% python3 -q
>>> import numpy as np
>>> np.set_printoptions(precision=2, suppress=True, linewidth=140, sign=" ")
>>> feats = np.array([[-0.2, -0.8], [0.5, 0.4], [0.9, 0.2]])
>>> rng = np.random.default_rng(54)
>>> feats[2] = feats[1] + 0.1 * rng.normal(size=2)
>>> feats
array([[-0.2 , -0.8 ],
       [ 0.5 ,  0.4 ],
       [ 0.4 ,  0.38]])
>>> x0 = np.array([5, 6])
>>> target = feats @ x0
>>> target
array([-5.8,  4.9,  4.3])
>>> np.round(np.linalg.pinv(feats) @ feats, 2) + 0
array([[ 1.,  0.],
       [ 0.,  1.]])
>>> np.linalg.solve(feats.T @ feats, feats.T @ target)
array([ 5.,  6.])
>>> target = target + 0.1 * rng.normal(size=3)
>>> target
array([-5.68,  5.07,  4.24])
>>> beta, *_ = np.linalg.lstsq(feats, target)
>>> beta
array([ 5.39,  5.73])
>>> np.round(feats.T @ (target - feats @ beta), 2) + 0
array([ 0.,  0.])
>>> beta.round()
array([ 5.,  6.])
>>> M2 = feats / np.sqrt((feats ** 2).mean(axis=1, keepdims=True))
>>> np.linalg.matrix_rank(feats - feats.mean(axis=1, keepdims=True))
np.int64(1)
>>> M2[2]
array([ 1.03,  0.97])
>>> np.linalg.matrix_rank(M2) == np.linalg.matrix_rank(feats)
np.True_
>>> np.diff(feats, axis=0)
array([[ 0.7 ,  1.2 ],
       [-0.1 , -0.02]])
>>> np.linalg.svd(feats, compute_uv=False)
array([ 1.13,  0.36])
>>> np.unravel_index(np.abs(feats).argmax(), feats.shape)
(np.int64(0), np.int64(1))
>>> np.count_nonzero(feats)
np.int64(6)
>>> round(np.linalg.norm(feats), 2)
np.float64(1.18)
>>> np.abs(feats).max()
np.float64(0.8)
>>> M2 = feats / np.linalg.norm(feats, axis=1, keepdims=True)
>>> cov = M2 @ M2.T
>>> np.linalg.norm(M2, axis=1)
array([ 1.,  1.,  1.])
>>> round(float(np.degrees(np.arccos(np.clip(cov[0, 1], -1, 1)))), 2)
142.7
>>> cov[0]
array([ 1.  , -0.8 , -0.84])
>>> (cov - 2 * np.eye(3)).round(6).argmax(axis=1)
array([ 1,  2,  1])
>>> cov
array([[ 1.  , -0.8 , -0.84],
       [-0.8 ,  1.  ,  1.  ],
       [-0.84,  1.  ,  1.  ]])
>>> q, vecs = np.linalg.qr(feats[:, :1])[0], np.linalg.qr(feats[:, 1:])[0]
>>> sig = np.linalg.svd(q.T @ vecs, compute_uv=False)
>>> np.degrees(np.arccos(sig.clip(0, 1)))
array([ 38.27])
>>> (sig > 0.9).sum()
np.int64(0)
>>> W0 = np.loadtxt("m.csv", delimiter=",")
>>> W0
array([[ 1.,  0.],
       [ 0.,  1.]])
>>> np.linalg.matrix_rank(W0 - W0[0, 0] * np.eye(2))
np.int64(0)
>>> [int(np.linalg.matrix_rank(np.linalg.matrix_power(W0, p))) for p in range(1, 3)]
[2, 2]
>>> np.sort(np.linalg.eigvals(W0))
array([ 1.,  1.])
>>> W0 @ W0
array([[ 1.,  0.],
       [ 0.,  1.]])
>>> W0.T @ W0
array([[ 1.,  0.],
       [ 0.,  1.]])
>>> M2 = np.array([[9, 7, 2], [6, 4, 3]])
>>> np.linalg.matrix_rank(W0 @ M2)
np.int64(2)
>>> np.einsum("ik,kj->ij", W0, M2)
array([[ 9.,  7.,  2.],
       [ 6.,  4.,  3.]])
>>> np.einsum("ij->j", W0)
array([ 1.,  1.])
>>> np.einsum("ij,ij->i", W0, W0)
array([ 1.,  1.])
